>>> import numpy as np
>>> from numpy import linalg as LA
>>> np.set_printoptions(precision=3, suppress=True, linewidth=120)
>>> data = np.array([[1, -1, -1, 1, 1, -1, -1, 1],
...     [1, 1, -1, -1, -1, -1, 1, 1],
...     [1, -1, -1, 1, -1, 1, 1, -1],
...     [1, -1, 1, -1, -1, 1, -1, 1],
...     [1, 1, -1, -1, 1, 1, -1, -1],
...     [1, 1, 1, 1, 1, 1, 1, 1],
...     [1, -1, 1, -1, 1, -1, 1, -1],
...     [1, 1, 1, 1, -1, -1, -1, -1]])
>>> q, Rm = LA.qr(data)
>>> np.allclose(Rm.T @ Rm, data.T @ data)
True
>>> q @ Rm
array([[ 1., -1., -1.,  1.,  1., -1., -1.,  1.],
       [ 1.,  1., -1., -1., -1., -1.,  1.,  1.],
       [ 1., -1., -1.,  1., -1.,  1.,  1., -1.],
       [ 1., -1.,  1., -1., -1.,  1., -1.,  1.],
       [ 1.,  1., -1., -1.,  1.,  1., -1., -1.],
       [ 1.,  1.,  1.,  1.,  1.,  1.,  1.,  1.],
       [ 1., -1.,  1., -1.,  1., -1.,  1., -1.],
       [ 1.,  1.,  1.,  1., -1., -1., -1., -1.]])
>>> q, V = LA.qr(data[:, :7])[0], LA.qr(data[:, 7:])[0]
>>> sigma = LA.svd(q.T @ V, compute_uv=False)
>>> (sigma > 0.9).sum()
np.int64(0)
>>> np.degrees(np.arccos(sigma.clip(0, 1)))
array([90.])
>>> A = np.load("w.npy")
>>> A
array([[-0.7, -0.3,  0.9,  0.1,  0.8, -0.1,  0.2, -0.3, -0.7,  0.9, -1.1],
       [ 1.1,  0.1,  1.6,  1.2,  0.6, -0.2,  0.6, -1.5,  2.7, -1.1, -0.1],
       [-0.5, -1.4,  1.6,  1.1,  1.6, -0.4,  1. ,  1.1,  0.4, -1.8,  1. ],
       [ 0.1, -1. ,  0.5, -1.1,  1. , -0.7,  0.9, -0.7,  1.8, -0.2,  0.5],
       [ 1.1, -1.9, -0.7, -0.5, -0.4, -0.3,  0.6, -0.5, -0.7,  0.5, -0.3],
       [ 0.1,  0.8,  0.4, -2.3,  1. , -0.6, -0.7, -0.2,  0.7, -1.3, -0.3],
       [-1.6, -0.2, -0.8,  0.7,  1.7, -0.1,  0.6, -0.5,  0. ,  1.2, -0.3],
       [-0.1,  1.3, -0.2, -0.1, -0.6, -0.3,  0.8, -1.7, -0.7,  0.3, -0.2],
       [ 0.6, -0.7, -0.2,  0.6, -0.2,  0.3, -0.4, -0.4, -0.5, -1.3, -1. ],
       [-0.3, -0.1, -0.1, -1.8, -1.3,  0.2,  0.4, -0.1,  0.5,  0.8, -1.8],
       [ 0. , -0.5,  0.7, -0.2, -3.1,  0.1,  0.1,  0.3, -0.3,  1.5, -0.9]])
>>> np.allclose(A, A.T)
False
>>> round(np.abs(LA.eigvals(A)).max(), 3)
np.float64(3.459)
>>> (A + A.T) / 2
array([[-0.7 ,  0.4 ,  0.2 ,  0.1 ,  0.95,  0.  , -0.7 , -0.2 , -0.05,  0.3 , -0.55],
       [ 0.4 ,  0.1 ,  0.1 ,  0.1 , -0.65,  0.3 ,  0.2 , -0.1 ,  1.  , -0.6 , -0.3 ],
       [ 0.2 ,  0.1 ,  1.6 ,  0.8 ,  0.45,  0.  ,  0.1 ,  0.45,  0.1 , -0.95,  0.85],
       [ 0.1 ,  0.1 ,  0.8 , -1.1 ,  0.25, -1.5 ,  0.8 , -0.4 ,  1.2 , -1.  ,  0.15],
       [ 0.95, -0.65,  0.45,  0.25, -0.4 ,  0.35,  1.15, -0.55, -0.45, -0.4 , -1.7 ],
       [ 0.  ,  0.3 ,  0.  , -1.5 ,  0.35, -0.6 , -0.4 , -0.25,  0.5 , -0.55, -0.1 ],
       [-0.7 ,  0.2 ,  0.1 ,  0.8 ,  1.15, -0.4 ,  0.6 ,  0.15, -0.2 ,  0.8 , -0.1 ],
       [-0.2 , -0.1 ,  0.45, -0.4 , -0.55, -0.25,  0.15, -1.7 , -0.55,  0.1 ,  0.05],
       [-0.05,  1.  ,  0.1 ,  1.2 , -0.45,  0.5 , -0.2 , -0.55, -0.5 , -0.4 , -0.65],
       [ 0.3 , -0.6 , -0.95, -1.  , -0.4 , -0.55,  0.8 ,  0.1 , -0.4 ,  0.8 , -0.15],
       [-0.55, -0.3 ,  0.85,  0.15, -1.7 , -0.1 , -0.1 ,  0.05, -0.65, -0.15, -0.9 ]])
